$ python -q
>>> import numpy as np
>>> np.set_printoptions(precision=2, suppress=True, linewidth=140, legacy="1.25")
>>> def tidy(a):
...     return np.round(a, 2) + 0
... 
>>> Y = np.array([[-0.9, 0.3], [1.0, 0.7], [-1.5, -1.3], [0.8, 1.7]])
>>> basis = np.array([[0.7, -0.9, -0.4, -1.4], [-0.5, -0.2, 0.6, -0.7]])
>>> mat = Y @ basis
>>> tidy(mat)
array([[-0.78,  0.75,  0.54,  1.05],
       [ 0.35, -1.04,  0.02, -1.89],
       [-0.4 ,  1.61, -0.18,  3.01],
       [-0.29, -1.06,  0.7 , -2.31]])
>>> U, sigma, VT = np.linalg.svd(mat)
>>> evecs = VT[:(sigma > 1e-8).sum()]
>>> rng = np.random.default_rng(92556)
>>> x0 = mat[3] + -2 * mat[1] + rng.integers(2) * np.eye(4)[2]
>>> tidy(x0)
array([-0.99,  1.02,  0.66,  1.47])
>>> tidy(evecs.T @ evecs)
array([[ 0.51, -0.15, -0.48, -0.01],
       [-0.15,  0.24,  0.07,  0.39],
       [-0.48,  0.07,  0.47, -0.13],
       [-0.01,  0.39, -0.13,  0.78]])
>>> x0 = np.array([2, -1, -1, -1])
>>> tidy((mat * x0).sum(axis=1))
array([-3.9 ,  3.61, -5.24,  2.09])
>>> tidy(mat @ x0)
array([-3.9 ,  3.61, -5.24,  2.09])
>>> tidy(mat @ (2 * x0))
array([ -7.8 ,   7.22, -10.48,   4.18])
>>> idx = rng.permutation(4)
>>> idx
array([1, 0, 2, 3])
>>> Y = mat[idx][:, idx]
>>> tidy(Y)
array([[-1.04,  0.35,  0.02, -1.89],
       [ 0.75, -0.78,  0.54,  1.05],
       [ 1.61, -0.4 , -0.18,  3.01],
       [-1.06, -0.29,  0.7 , -2.31]])
>>> tidy(np.sort(np.abs(np.linalg.eigvals(Y))))
array([0.  , 0.  , 0.49, 3.82])
>>> Y = mat + rng.integers(-2, 3, (4, 2)) @ rng.integers(-2, 3, (2, 4))
>>> tidy(Y)
array([[-6.78,  0.75,  4.54, -1.95],
       [ 2.35, -1.04,  2.02, -5.89],
       [ 1.6 ,  1.61, -2.18,  5.01],
       [-4.29, -1.06,  4.7 , -6.31]])
>>> tidy(np.linalg.svd(Y - mat, compute_uv=False))
array([11.05,  4.79,  0.  ,  0.  ])
>>> np.linalg.matrix_rank(Y - mat, tol=1e-8)
2
>>> U, sigma, VT = np.linalg.svd(mat)
>>> np.argmax(sigma[:-1] / (sigma[1:] + 1e-6)) + 1
2
>>> Y = U[:, :2] @ np.diag(sigma[:2]) @ VT[:2]
>>> tidy(np.abs(mat - Y).max())
0.0
>>> tidy(Y)
array([[-0.78,  0.75,  0.54,  1.05],
       [ 0.35, -1.04,  0.02, -1.89],
       [-0.4 ,  1.61, -0.18,  3.01],
       [-0.29, -1.06,  0.7 , -2.31]])
>>> np.linalg.matrix_rank(mat, rtol=0.05)
2
>>> tidy(np.linalg.norm(mat - Y, 2)), tidy(sigma[2])
(0.0, 0.0)
>>> X = np.array([[1.02, 3.99, 3.01],
...     [0.96, 4.03, 3.0],
...     [1.02, 4.08, 2.91],
...     [2.98, 5.0, 1.04],
...     [2.97, 5.0, 1.03],
...     [3.05, 4.95, 0.96],
...     [1.96, 2.98, 0.01],
...     [2.03, 3.03, 0.03],
...     [2.07, 2.94, -0.03]])
>>> U, sigma, VT = np.linalg.svd(X)
>>> tidy(sigma)
array([14.32,  4.11,  0.19])
>>> Y = U[:, :2] @ np.diag(sigma[:2]) @ VT[:2]
>>> tidy(np.linalg.norm(X - Y, 2)), tidy(sigma[2])
(0.19, 0.19)
>>> tidy(Y)
array([[ 0.99,  4.01,  2.99],
       [ 0.98,  4.01,  3.01],
       [ 1.06,  4.05,  2.94],
       [ 2.94,  5.02,  1.02],
       [ 2.94,  5.02,  1.01],
       [ 2.99,  5.  ,  0.92],
       [ 2.04,  2.92,  0.06],
       [ 2.09,  2.99,  0.07],
       [ 2.09,  2.92, -0.02]])
>>> tidy(np.linalg.norm(X - Y) / np.linalg.norm(X))
0.01
>>> x0 = np.array([5, 2, 2])
>>> rhs = X @ x0
>>> tidy(np.linalg.pinv(X) @ X)
array([[1., 0., 0.],
       [0., 1., 0.],
       [0., 0., 1.]])
>>> tidy(np.linalg.solve(X.T @ X, X.T @ rhs))
array([5., 2., 2.])
>>> tidy(np.linalg.lstsq(X, rhs)[0])
array([5., 2., 2.])
>>> rhs = rhs + 0.3 * rng.normal(size=9)
>>> tidy(rhs)
array([19.35, 19.08, 19.12, 26.95, 26.79, 26.75, 15.71, 16.03, 16.17])
>>> coef, *_ = np.linalg.lstsq(X, rhs)
>>> [round(float(np.linalg.norm(np.linalg.solve(X.T @ X + lam * np.eye(3), X.T @ rhs))), 2) for lam in (0, 1, 10, 100)]
[5.6, 4.49, 4.26, 2.98]
>>> tidy(X.T @ (rhs - X @ coef))
array([0., 0., 0.])
>>> Y = np.c_[X[:, :1] @ np.array([[-3]]), np.array([2, -1, -1, -2, 1, 0, -3, -1, -3])]
>>> tidy(Y)
array([[-3.06,  2.  ],
       [-2.88, -1.  ],
       [-3.06, -1.  ],
       [-8.94, -2.  ],
       [-8.91,  1.  ],
       [-9.15,  0.  ],
       [-5.88, -3.  ],
       [-6.09, -1.  ],
       [-6.21, -3.  ]])
>>> np.linalg.matrix_rank(np.c_[X, Y])
4
>>> tidy(np.linalg.lstsq(X, Y[:, 0])[0])
array([-3.,  0.,  0.])
>>> tidy(np.linalg.norm(Y - X @ np.linalg.lstsq(X, Y)[0], axis=0))
array([0. , 3.3])
>>> Y = np.array([[-2, -2], [0, 0], [0, -2]])
>>> feats = np.tile(Y, (2, 3))
>>> feats
array([[-2, -2, -2, -2, -2, -2],
       [ 0,  0,  0,  0,  0,  0],
       [ 0, -2,  0, -2,  0, -2],
       [-2, -2, -2, -2, -2, -2],
       [ 0,  0,  0,  0,  0,  0],
       [ 0, -2,  0, -2,  0, -2]])
>>> try:
...     np.linalg.inv(feats)
... except np.linalg.LinAlgError as e:
...     print("failed:", e)
... 
failed: Singular matrix
>>> np.unique(feats.round(6), axis=0).shape
(3, 6)
>>> np.abs(np.diag(np.linalg.qr(feats)[1])) > 1e-9
array([ True,  True, False, False, False, False])
>>> tidy(feats @ np.linalg.pinv(feats) @ feats)
array([[-2., -2., -2., -2., -2., -2.],
       [ 0.,  0.,  0.,  0.,  0.,  0.],
       [ 0., -2.,  0., -2.,  0., -2.],
       [-2., -2., -2., -2., -2., -2.],
       [ 0.,  0.,  0.,  0.,  0.,  0.],
       [ 0., -2.,  0., -2.,  0., -2.]])
>>> tidy(np.trace(np.linalg.pinv(feats) @ feats))
2.0
>>> Y = feats[0, 0] * feats[1:] - np.outer(feats[1:, 0], feats[0])
>>> Y
array([[0, 0, 0, 0, 0, 0],
       [0, 4, 0, 4, 0, 4],
       [0, 0, 0, 0, 0, 0],
       [0, 0, 0, 0, 0, 0],
       [0, 4, 0, 4, 0, 4]])
>>> feats[:, 0] / feats[0, 0]
array([ 1., -0., -0.,  1., -0., -0.])
>>> np.linalg.matrix_rank(Y), np.linalg.matrix_rank(feats)
(1, 2)
>>> U, sigma, VT = np.linalg.svd(feats)
>>> evecs = VT[:(sigma > 1e-8).sum()]
>>> x0 = feats[1] + 4 * feats[3] + rng.integers(2) * np.eye(6)[1]
>>> x0
array([-8., -8., -8., -8., -8., -8.])
>>> tidy(np.linalg.norm(x0 - evecs.T @ evecs @ x0))
0.0
>>> tidy(np.diag(evecs.T @ evecs))
array([0.33, 0.33, 0.33, 0.33, 0.33, 0.33])
>>> np.allclose(evecs.T @ evecs @ x0, x0)
True
>>> arr = np.load("sample16.npy")
>>> arr
array([[ 2, -5,  3, -3],
       [ 9, -9, -6, -5],
       [ 9, -9, -6, -5]])
>>> r = np.linalg.matrix_rank(arr)
>>> r
2
>>> ns = np.linalg.svd(arr)[2][r:].T
>>> [int(np.linalg.matrix_rank(np.delete(arr, i, axis=0))) for i in range(3)]
[1, 2, 2]
>>> [int(np.linalg.matrix_rank(arr[:i])) for i in range(1, len(arr) + 1)]
[1, 2, 2]
>>> np.allclose(arr @ ns, 0)
True
>>> ns.shape
(4, 2)
>>> E = np.load("run14.npy")
>>> tidy(E)
array([[-0.87,  0.11,  0.49],
       [ 0.38, -0.49,  0.78],
       [ 0.32,  0.86,  0.38]])
>>> Y = np.linalg.inv(E)
>>> (np.abs(Y) > 1e-9).astype(int)
array([[1, 1, 1],
       [1, 1, 1],
       [1, 1, 1]])
>>> tidy(np.linalg.cond(E))
1.0
>>> tidy(np.linalg.det(E) * np.linalg.det(Y))
1.0
>>> x0 = np.array([-4, 2, 2])
>>> h = np.maximum(E @ x0, 0)
>>> tidy(h)
array([4.66, 0.  , 1.2 ])
>>> tidy(np.tanh(E @ x0))
array([ 1.  , -0.73,  0.83])
>>> tidy(np.maximum(E @ x0, 0) - np.maximum(-E @ x0, 0))
array([ 4.66, -0.93,  1.2 ])
>>> tidy(E.T @ h)
array([-3.65,  1.54,  2.73])
>>> tidy(E * (h > 1e-9)[:, None])
array([[-0.87,  0.11,  0.49],
       [ 0.  ,  0.  ,  0.  ],
       [ 0.32,  0.86,  0.38]])
>>> f = np.array([3, 1])
>>> tidy(np.polyval(f, E[0]))
array([-1.6 ,  1.33,  2.46])
>>> tidy(np.correlate(E[0], E[1], "full"))
array([-0.68,  0.51,  0.  , -0.2 ,  0.18])
>>> M = np.load("mat.npy")
>>> M
array([[-49, -35, -42, -30],
       [-63, -42, -54, -36],
       [-35, -25,  63,  45],
       [-45, -30,  81,  54]])
>>> np.linalg.cond(X) > 100
False
>>> [round(float(x), 2) for x in np.linalg.svd(X, compute_uv=False)[:3]]
[14.32, 4.11, 0.19]
>>> np.linalg.matrix_rank(X, rtol=0.1)
2
>>> np.argsort(-np.linalg.norm(M, axis=0).round(6), kind="stable")[:3]
array([2, 0, 3])
>>> np.linalg.cond(M) > 100
False
>>> Y = M / np.linalg.norm(M, axis=1, keepdims=True)
>>> gram = Y @ Y.T
>>> tidy(gram[2])
array([-0.2, -0.2,  1. ,  1. ])
>>> (np.abs(gram) > 0.9).astype(int)
array([[1, 1, 0, 0],
       [1, 1, 0, 0],
       [0, 0, 1, 1],
       [0, 0, 1, 1]])
>>> tidy(np.linalg.norm(Y, axis=1))
array([1., 1., 1., 1.])
>>> Y = np.array([[1, -2, 0], [2, 0, -2], [-2, 2, -1]])
>>> np.vstack([X, Y.T]).shape
(12, 3)
>>> tidy(np.einsum("ij,ij->i", X, X))
array([26.02, 26.16, 26.15, 34.96, 34.88, 34.73, 12.72, 13.3 , 12.93])
>>> O, Rm = np.linalg.qr(M)
>>> tidy(O @ Rm)
array([[-49., -35., -42., -30.],
       [-63., -42., -54., -36.],
       [-35., -25.,  63.,  45.],
       [-45., -30.,  81.,  54.]])
>>> O.shape, Rm.shape
((4, 4), (4, 4))
>>> J = np.load("test10.npy")
>>> J
array([[ 4.13,  1.99,  0.86,  2.94],
       [ 3.92,  2.01,  0.96,  2.95],
       [ 8.04,  3.97,  1.68,  5.94],
       [-7.94, -4.01, -1.98, -5.96]])
>>> np.argsort(-np.linalg.norm(J, axis=0).round(6), kind="stable")[:3]
array([0, 3, 1])
>>> U, sigma, VT = np.linalg.svd(J)
>>> tidy(sigma)
array([17.22,  0.26,  0.08,  0.02])
>>> Y = U[:, :1] @ np.diag(sigma[:1]) @ VT[:1]
>>> tidy(np.linalg.norm(J - Y, 2)), tidy(sigma[1])
(0.26, 0.26)
>>> np.linalg.matrix_rank(J, rtol=0.05)
1
>>> Y = J / np.sqrt((J ** 2).mean(axis=1, keepdims=True))
>>> tidy(J - J.mean(axis=1, keepdims=True))
array([[ 1.65, -0.49, -1.62,  0.46],
       [ 1.46, -0.45, -1.5 ,  0.49],
       [ 3.13, -0.94, -3.23,  1.03],
       [-2.97,  0.96,  2.99, -0.99]])
>>> tidy(Y[3])
array([-1.46, -0.74, -0.36, -1.09])
>>> np.linalg.matrix_rank(J - J.mean(axis=1, keepdims=True))
3
>>> J.inv()
Traceback (most recent call last):
  File "<python-input-129>", line 1, in <module>
    J.inv()
    ^^^^^
AttributeError: 'numpy.ndarray' object has no attribute 'inv'
>>> tidy(np.sort(np.abs(np.linalg.eigvals(J))))
array([0.04, 0.37, 0.37, 1.7 ])
>>> tidy(np.abs(np.linalg.eigvals(J)).max())
1.7
>>> np.allclose(J, J.T)
False
>>> tidy((J - J.T) / 2)
array([[ 0.  , -0.96, -3.59,  5.44],
       [ 0.96,  0.  , -1.5 ,  3.48],
       [ 3.59,  1.5 ,  0.  ,  3.96],
       [-5.44, -3.48, -3.96,  0.  ]])
>>> W0 = np.load("x.npy")
>>> W0
array([[ 28.18,  14.26,  22.06],
       [ 15.65,   4.25, -17.6 ],
       [ 28.61,  13.35,  20.63],
       [-18.91,   6.82,  47.65],
       [-19.83,   5.67,  44.78],
       [ 12.85,   3.4 , -18.16],
       [ 26.4 ,  13.91,  22.35],
       [-19.22,   6.36,  45.1 ],
       [ 27.88,  14.95,  22.62],
       [ 26.46,  13.32,  21.67],
       [-20.43,   6.57,  45.09],
       [ 12.5 ,   3.92, -18.77],
       [ 13.37,   4.53, -17.61],
       [ 27.31,  14.23,  21.75],
       [ 13.39,   2.52, -18.57],
       [ 14.01,   2.8 , -17.31],
       [ 26.55,  15.45,  23.78],
       [ 29.27,  13.52,  20.81],
       [ 14.07,   4.21, -17.21]])
>>> gram = np.cov(W0, rowvar=False)
>>> np.argwhere(np.triu(np.abs(np.corrcoef(W0.T)) > 0.8, 1))
array([], shape=(0, 2), dtype=int64)
>>> tidy(np.linalg.eigvalsh(gram)[::-1])
array([733.6 , 266.1 ,   0.38])
>>> np.median(W0, axis=0)
array([14.07,  6.57, 21.67])
>>> gram.shape
(3, 3)
